In [1]: import numpy as np

In [2]: np.set_printoptions(precision=3, suppress=True, linewidth=200)

In [3]: rd = lambda a: np.round(a, 3) + 0

In [4]: m1 = np.array([[-3, 0], [0, 0]])

In [5]: np.unique(m1.round(6), axis=0).shape
Out[5]: (2, 2)

In [6]: np.allclose(m1[:-1].T @ np.linalg.lstsq(m1[:-1].T, m1[-1])[0], m1[-1])
Out[6]: True

In [7]: np.linalg.lstsq(m1[:-1].T, m1[-1])[2]
Out[7]: np.int32(1)

In [8]: rd(np.trace(np.linalg.pinv(m1) @ m1))
Out[8]: np.float64(1.0)

In [9]: hat = np.triu(np.array([[6, 5], [5, 4]]), 1) + np.eye(2)

In [10]: Y = hat @ m1 @ np.linalg.inv(hat)

In [11]: rd(np.linalg.det(Y))
Out[11]: np.float64(0.0)

In [12]: np.poly(Y)
Out[12]: array([1., 3., 0.])

In [13]: m1[:, 0] @ m1[:, 1]
Out[13]: np.int64(0)

In [14]: rd(np.linalg.norm(m1, axis=0))
Out[14]: array([3., 0.])

In [15]: rd(np.linalg.pinv(m1))
Out[15]: 
array([[-0.333,  0.   ],
       [ 0.   ,  0.   ]])

In [16]: m1.T @ m1
Out[16]: 
array([[9, 0],
       [0, 0]])

In [17]: (m1 != 0).astype(int)
Out[17]: 
array([[1, 0],
       [0, 0]])

In [18]: rd(np.linalg.det(m1))
Out[18]: np.float64(0.0)

In [19]: (np.linalg.matrix_power((m1 != 0) + (m1.T != 0) + np.eye(2), 2) > 0).astype(int)
Out[19]: 
array([[1, 0],
       [0, 1]])

In [20]: feats = np.load("x.npy")

In [21]: rd(feats)
Out[21]: 
array([[ 0.556,  0.444, -0.222],
       [ 0.444,  0.556,  0.222],
       [-0.222,  0.222,  0.889]])

In [22]: np.allclose(feats, feats.T)
Out[22]: True

In [23]: rd(np.linalg.matrix_power(feats, 3))
Out[23]: 
array([[ 0.556,  0.444, -0.222],
       [ 0.444,  0.556,  0.222],
       [-0.222,  0.222,  0.889]])

In [24]: np.allclose(feats @ feats.T, feats.T @ feats)
Out[24]: True

In [25]: rd((feats + feats.T) / 2)
Out[25]: 
array([[ 0.556,  0.444, -0.222],
       [ 0.444,  0.556,  0.222],
       [-0.222,  0.222,  0.889]])

In [26]: rd(np.abs(np.linalg.eigvals(feats)).max())
Out[26]: np.float64(1.0)

In [27]: np.linalg.matrix_rank(m1, rtol=0.1)
Out[27]: np.int64(1)

In [28]: K = np.load("run10.npy")

In [29]: rd(K)
Out[29]: 
array([[-0.28 , -0.649, -0.303],
       [ 0.839,  0.192, -0.243],
       [ 0.28 , -0.475, -0.555],
       [ 0.373, -0.563,  0.735]])

In [30]: # columns are unit length and at right angles

In [31]: f = np.array([6, 4, -4])

In [32]: rd(np.array([np.convolve(row, f, "same") for row in K]))
Out[32]: 
array([[-5.015, -3.296,  1.385],
       [ 4.508, -4.046, -1.738],
       [-1.728, -6.349, -0.323],
       [-1.883,  0.671,  5.192]])

In [33]: rd(np.cross(K[0, :3], K[3, :3]))
Out[33]: array([-0.648,  0.093,  0.4  ])

In [34]: rd(np.correlate(K[0], K[3], "full"))
Out[34]: array([-0.206, -0.32 ,  0.038, -0.072, -0.113])

In [35]: q = K.astype(float).copy()

In [36]: for j in range(3):
    ...:     q[:, j] -= q[:, :j] @ (q[:, :j].T @ q[:, j])
    ...:     q[:, j] /= np.linalg.norm(q[:, j])
    ...: 

In [37]: rd(q.T @ q)
Out[37]: 
array([[1., 0., 0.],
       [0., 1., 0.],
       [0., 0., 1.]])

In [38]: rd(q)
Out[38]: 
array([[-0.28 , -0.649, -0.303],
       [ 0.839,  0.192, -0.243],
       [ 0.28 , -0.475, -0.555],
       [ 0.373, -0.563,  0.735]])

In [39]: rd(q.T @ K)
Out[39]: 
array([[1., 0., 0.],
       [0., 1., 0.],
       [0., 0., 1.]])

In [40]: hat = K @ np.linalg.solve(K.T @ K, K.T)

In [41]: rd(np.diag(hat))
Out[41]: array([0.592, 0.8  , 0.612, 0.996])

In [42]: np.allclose(hat @ hat, hat)
Out[42]: True

In [43]: rd(np.trace(hat))
Out[43]: np.float64(3.0)

In [44]: W0 = np.load("m.npy")

In [45]: W0
Out[45]: 
array([[ 0, -2,  0],
       [ 0,  0,  1],
       [ 0,  0,  0]])

In [46]: W0.T @ W0
Out[46]: 
array([[0, 0, 0],
       [0, 4, 0],
       [0, 0, 1]])

In [47]: W0[:, 2] @ W0[:, 0]
Out[47]: np.int64(0)

In [48]: rd(np.linalg.svd(W0, compute_uv=False))
Out[48]: array([2., 1., 0.])

In [49]: rd(np.linalg.pinv(W0))
Out[49]: 
array([[ 0. ,  0. ,  0. ],
       [-0.5,  0. ,  0. ],
       [ 0. ,  1. ,  0. ]])

In [50]: vals, V = np.linalg.eigh(feats)

In [51]: x0 = np.array([1, 2, -1])

In [52]: rd(V * np.abs(vals) @ V.T)
Out[52]: 
array([[ 0.556,  0.444, -0.222],
       [ 0.444,  0.556,  0.222],
       [-0.222,  0.222,  0.889]])

In [53]: x0 @ feats @ x0
Out[53]: np.float64(5.0)

In [54]: rd(np.abs(feats).sum(axis=1).max()), np.abs(vals).max()
Out[54]: (np.float64(1.333), np.float64(1.0))

In [55]: rd(x0 @ feats @ x0 / (x0 @ x0)), rd(vals[0]), vals[-1]
Out[55]: (np.float64(0.833), np.float64(0.0), np.float64(1.0))

In [56]: data = np.array([[1, 0, 0], [-3, 1, 0], [-1, 1, 1]])

In [57]: # triangular

In [58]: x0 = np.array([3, -2, 1])

In [59]: h = np.maximum(data @ x0, 0)

In [60]: rd(np.tanh(data @ x0))
Out[60]: array([ 0.995, -1.   , -0.999])

In [61]: data.T @ h
Out[61]: array([3, 0, 0])

In [62]: np.flatnonzero(h > 1e-9)
Out[62]: array([0])

In [63]: F = np.load("out4.npy")

In [64]: F
Out[64]: 
array([[-1.95,  0.  ,  0.  ,  2.  ],
       [ 0.  ,  3.05,  3.  , -3.  ],
       [ 2.  ,  3.  ,  1.05,  0.  ],
       [-2.  ,  0.  ,  0.  ,  2.05]])

In [65]: np.poly(m1)
Out[65]: array([1., 3., 0.])

In [66]: rd(np.linalg.det(m1[::-1]))
Out[66]: np.float64(0.0)

In [67]: np.einsum("ij,ji->", m1, m1)
Out[67]: np.int64(9)

In [68]: left, sigma, Vt = np.linalg.svd(F)

In [69]: rd(sigma)
Out[69]: array([6.26 , 3.392, 2.592, 0.   ])

In [70]: Y = left[:, :3] @ np.diag(sigma[:3]) @ Vt[:3]

In [71]: np.linalg.matrix_rank(F, rtol=0.05)
Out[71]: np.int64(3)

In [72]: rd(np.linalg.norm(F - Y) / np.linalg.norm(F))
Out[72]: np.float64(0.0)

In [73]: rd(np.abs(F - Y).max())
Out[73]: np.float64(0.0)

In [74]: f = np.array([3, 1, 5])

In [75]: rd(np.polyval(f, F[0]))
Out[75]: array([14.458,  5.   ,  5.   , 19.   ])

In [76]: rd(np.cross(F[0, :3], F[2, :3]))
Out[76]: array([ 0.   ,  2.047, -5.85 ])

In [77]: np.convolve(F[0], f)
Out[77]: array([-5.85, -1.95, -9.75,  6.  ,  2.  , 10.  ])

In [78]: hat = np.triu(np.array([[-5, -7, 9, 3], [8, -9, 4, 0], [7, -9, 8, -6], [-8, 1, 2, 2]]), 1) + np.eye(4)

In [79]: Y = hat @ F @ np.linalg.inv(hat)

In [80]: rd(np.trace(Y)), rd(np.trace(F))
Out[80]: (np.float64(4.2), np.float64(4.2))

In [81]: rd(np.poly(Y))
Out[81]: array([ 1.   , -4.2  , -5.385,  0.57 , -0.014])

In [82]: rd(hat @ F - F @ hat)
Out[82]: 
array([[ 12.,  -8.,   6.,  33.],
       [  8.,  12.,  -8.,  18.],
       [ 12.,  14., -30., -12.],
       [  0., -14.,  18.,   6.]])

In [83]: mat = np.loadtxt("case10.csv", delimiter=",")

In [84]: rd(mat)
Out[84]: 
array([[-0.481, -0.855],
       [-0.855, -1.519]])

In [85]: # symmetric

In [86]: [round(float(np.linalg.det(mat[:i, :i])), 2) + 0 for i in range(1, 3)]
Out[86]: [-0.48, 0.0]

In [87]: left, sigma, Vt = np.linalg.svd(mat)

In [88]: np.argmax(sigma[:-1] / (sigma[1:] + 1e-6)) + 1
Out[88]: np.int64(1)

In [89]: rd(sigma)
Out[89]: array([2., 0.])

In [90]: Y = left[:, :1] @ np.diag(sigma[:1]) @ Vt[:1]

In [91]: rd(np.linalg.norm(mat - Y, 2)), rd(sigma[1])
Out[91]: (np.float64(0.0), np.float64(0.0))

In [92]: rd(Y)
Out[92]: 
array([[-0.481, -0.855],
       [-0.855, -1.519]])

In [93]: rd(np.linalg.pinv(K))
Out[93]: 
array([[-0.28 ,  0.839,  0.28 ,  0.373],
       [-0.649,  0.192, -0.475, -0.563],
       [-0.303, -0.243, -0.555,  0.735]])

In [94]: r = np.linalg.matrix_rank(mat)

In [95]: r
Out[95]: np.int64(1)

In [96]: ns = np.linalg.svd(mat)[2][r:].T

In [97]: np.allclose(mat @ ns, 0)
Out[97]: True

In [98]: rd(ns[:, 0] / ns[np.abs(ns[:, 0]).round(6).argmax(), 0])
Out[98]: array([ 1.   , -0.563])

In [99]: ns.shape
Out[99]: (2, 1)

In [100]: M = np.load("arr.npy")

In [101]: M
Out[101]: 
array([[  6,   9,   9,  21],
       [ -2,  -3,  -3,  -7],
       [ -6,  -9,  -9, -21]])

In [102]: t3 = np.stack([M, 2 * M, M[::-1]])

In [103]: rd(np.linalg.norm(t3, axis=(1, 2)))
Out[103]: array([36.729, 73.457, 36.729])

In [104]: np.einsum("bij,cij->bc", t3, t3)
Out[104]: 
array([[ 1349,  2698, -1207],
       [ 2698,  5396, -2414],
       [-1207, -2414,  1349]])

In [105]: (t3 @ M.T).shape
Out[105]: (3, 3, 3)

In [106]: np.linalg.matrix_rank(t3)
Out[106]: array([1, 1, 1])

In [107]: rd(np.trace(np.linalg.pinv(M) @ M))
Out[107]: np.float64(1.0)

In [108]: np.unique(M.round(6), axis=0).shape
Out[108]: (3, 4)

In [109]: np.linalg.lstsq(M[:-1].T, M[-1])[2]
Out[109]: np.int32(1)

In [110]: gram = F.T @ F

In [111]: rd(np.linalg.svd(F, compute_uv=False) ** 2)
Out[111]: array([39.187, 11.506,  6.717,  0.   ])

In [112]: rd(np.linalg.eigvalsh(gram)[::-1])
Out[112]: array([39.187, 11.506,  6.717,  0.   ])

In [113]: np.linalg.matrix_rank(gram)
Out[113]: np.int64(4)
